$ python3 -q
>>> import numpy as np
>>> from numpy import linalg as LA
>>> np.set_printoptions(precision=4, suppress=True, linewidth=140)
>>> J = np.load("test4.npy")
>>> J
array([[-4,  0,  0,  0, -3,  0, -5],
       [ 0,  9,  9, -3,  0, -2,  0],
       [ 0, -4,  2,  4,  0,  1,  0],
       [ 0, -6,  4,  0,  0, -6,  0],
       [ 3,  0,  0,  0,  4,  0, -9],
       [ 0,  6,  7, -9,  0, -8,  0],
       [-1,  0,  0,  0, -5,  0, -9]])
>>> vec = np.array([-2, 2, 1, -1, 1, 2, 2])
>>> target = J @ vec
>>> target
array([ -5,  26,  -8, -20, -20,  12, -21])
>>> LA.solve(J, target + J[:, 2])
array([-2.,  2.,  2., -1.,  1.,  2.,  2.])
>>> Q, V = LA.qr(J[:, :1])[0], LA.qr(J[:, 1:])[0]
>>> s = LA.svd(Q.T @ V, compute_uv=False)
>>> (s > 0.9).sum()
np.int64(0)
>>> s
array([0.8234])
>>> th = np.radians(72)
>>> R = np.eye(7)
>>> R[5, 5] = R[2, 2] = np.cos(th)
>>> R[5, 2], R[2, 5] = -np.sin(th), np.sin(th)
>>> R
array([[ 1.    ,  0.    ,  0.    ,  0.    ,  0.    ,  0.    ,  0.    ],
       [ 0.    ,  1.    ,  0.    ,  0.    ,  0.    ,  0.    ,  0.    ],
       [ 0.    ,  0.    ,  0.309 ,  0.    ,  0.    ,  0.9511,  0.    ],
       [ 0.    ,  0.    ,  0.    ,  1.    ,  0.    ,  0.    ,  0.    ],
       [ 0.    ,  0.    ,  0.    ,  0.    ,  1.    ,  0.    ,  0.    ],
       [ 0.    ,  0.    , -0.9511,  0.    ,  0.    ,  0.309 ,  0.    ],
       [ 0.    ,  0.    ,  0.    ,  0.    ,  0.    ,  0.    ,  1.    ]])
>>> other = J @ R.T
>>> np.allclose(J @ J.T, other @ other.T)
True
>>> other
array([[-4.    ,  0.    ,  0.    ,  0.    , -3.    ,  0.    , -5.    ],
       [ 0.    ,  9.    ,  0.879 , -3.    ,  0.    , -9.1775,  0.    ],
       [ 0.    , -4.    ,  1.5691,  4.    ,  0.    , -1.5931,  0.    ],
       [ 0.    , -6.    , -4.4703,  0.    ,  0.    , -5.6583,  0.    ],
       [ 3.    ,  0.    ,  0.    ,  0.    ,  4.    ,  0.    , -9.    ],
       [ 0.    ,  6.    , -5.4453, -9.    ,  0.    , -9.1295,  0.    ],
       [-1.    ,  0.    ,  0.    ,  0.    , -5.    ,  0.    , -9.    ]])
>>> np.abs(other - J).max(axis=0)
array([ 0.    ,  0.    , 12.4453,  0.    ,  0.    ,  7.1775,  0.    ])
>>> round(LA.det(other), 4)
np.float64(-188616.0)
>>> (LA.matrix_power((J != 0) + (J.T != 0) + np.eye(7), 7) > 0).astype(int)
array([[1, 0, 0, 0, 1, 0, 1],
       [0, 1, 1, 1, 0, 1, 0],
       [0, 1, 1, 1, 0, 1, 0],
       [0, 1, 1, 1, 0, 1, 0],
       [1, 0, 0, 0, 1, 0, 1],
       [0, 1, 1, 1, 0, 1, 0],
       [1, 0, 0, 0, 1, 0, 1]])
>>> (J != 0).astype(int)
array([[1, 0, 0, 0, 1, 0, 1],
       [0, 1, 1, 1, 0, 1, 0],
       [0, 1, 1, 1, 0, 1, 0],
       [0, 1, 1, 0, 0, 1, 0],
       [1, 0, 0, 0, 1, 0, 1],
       [0, 1, 1, 1, 0, 1, 0],
       [1, 0, 0, 0, 1, 0, 1]])
>>> np.flatnonzero(LA.matrix_power((J != 0) + (J.T != 0) + np.eye(7), 7)[0])
array([0, 4, 6])
>>> K = np.load("arr.npy")
>>> K
array([[0., 1., 1., 1., 1., 1., 1.],
       [1., 0., 1., 1., 1., 1., 1.],
       [1., 1., 0., 1., 1., 1., 1.],
       [1., 1., 1., 0., 1., 1., 1.],
       [1., 1., 1., 1., 0., 1., 1.],
       [1., 1., 1., 1., 1., 0., 1.],
       [1., 1., 1., 1., 1., 1., 0.]])
>>> ev, V = LA.eigh(K)
>>> ev
array([-1., -1., -1., -1., -1., -1.,  6.])
>>> np.unique(ev.round(6) + 0, return_counts=True)[1]
array([6, 1])
>>> vec = np.array([-1, 0, -1, 0, 1, 0, 1])
>>> J @ np.eye(7)[1]
array([ 0.,  9., -4., -6.,  0.,  6.,  0.])
>>> np.sign((J @ vec).round(6))
array([-1, -1, -1, -1, -1, -1, -1])
>>> J @ vec
array([ -4,  -9,  -2,  -4,  -8,  -7, -13])
>>> np.argwhere(np.triu(K))
array([[0, 1],
       [0, 2],
       [0, 3],
       [0, 4],
       [0, 5],
       [0, 6],
       [1, 2],
       [1, 3],
       [1, 4],
       [1, 5],
       [1, 6],
       [2, 3],
       [2, 4],
       [2, 5],
       [2, 6],
       [3, 4],
       [3, 5],
       [3, 6],
       [4, 5],
       [4, 6],
       [5, 6]])
>>> K.sum(axis=0)
array([6., 6., 6., 6., 6., 6., 6.])
>>> low = np.diag(K.sum(axis=1)) - K
>>> LA.matrix_rank(low)
np.int64(6)
>>> np.round(LA.eigvalsh(low), 4) + 0
array([0., 7., 7., 7., 7., 7., 7.])
>>> round(LA.det(low[1:, 1:]))
16807
>>> M = np.loadtxt("mat.csv", delimiter=",")
>>> M
array([[  4.2584,  -3.7007,   4.7493,  -2.1022],
       [-10.702 ,   9.3527, -12.0386,   5.3771],
       [  0.4212,  -0.3391,   0.4342,  -0.1935],
       [  8.6143,  -7.5644,   9.7404,  -4.3068],
       [  2.6884,  -2.3413,   3.0093,  -1.3354],
       [  5.8225,  -5.1143,   6.5617,  -2.9234],
       [ -0.1411,   0.1478,  -0.1467,   0.0972],
       [  7.8224,  -6.836 ,   8.8038,  -3.8931],
       [  2.4088,  -2.0978,   2.7094,  -1.1798],
       [ -4.4636,   3.8876,  -5.0065,   2.2464],
       [ -5.6318,   4.8827,  -6.2943,   2.8339],
       [ -3.0222,   2.6583,  -3.4033,   1.5402],
       [-10.9172,   9.5602, -12.3061,   5.4892],
       [  0.1204,  -0.128 ,   0.1188,  -0.0618],
       [ -0.1358,   0.1681,  -0.21  ,   0.1222],
       [  5.5454,  -4.8409,   6.218 ,  -2.7628],
       [  3.1382,  -2.7587,   3.4871,  -1.5322],
       [ -0.8761,   0.7864,  -0.9581,   0.4488],
       [  0.7457,  -0.6458,   0.8341,  -0.3457],
       [  5.4832,  -4.7782,   6.2005,  -2.7498],
       [  5.0019,  -4.3564,   5.6188,  -2.5077],
       [ -3.9117,   3.4012,  -4.3582,   1.9878],
       [  4.1865,  -3.6967,   4.7017,  -2.0879],
       [ 12.4005, -10.8193,  13.9304,  -6.2431],
       [-10.1401,   8.9139, -11.4093,   5.0729],
       [ -9.3071,   8.1375, -10.4601,   4.6153],
       [  9.5034,  -8.3365,  10.7089,  -4.7637],
       [  0.9892,  -0.8951,   1.1295,  -0.5098]])
>>> np.round(M[19] @ M[1], 4)
np.float64(-192.8016)
>>> round(LA.norm(M, 1), 4), round(float(LA.norm(M, np.inf)), 4)
(np.float64(155.5471), 43.3933)
>>> round(LA.norm(M) ** 2 / LA.norm(M, 2) ** 2, 4)
np.float64(1.0)
>>> C = M[[0, 14]].astype(float)
>>> for _ in range(6):
...     labels = LA.norm(M[:, None] - C, axis=-1).argmin(axis=1)
...     C = np.array([M[labels == j].mean(axis=0) for j in range(2)])
... 
>>> labels
array([0, 1, 1, 0, 0, 0, 1, 0, 0, 1, 1, 1, 1, 1, 1, 0, 0, 1, 1, 0, 0, 1, 0, 0, 1, 1, 0, 1])
>>> C
array([[ 5.9134, -5.1724,  6.6492, -2.9529],
       [-3.7981,  3.3259, -4.2716,  1.9147]])
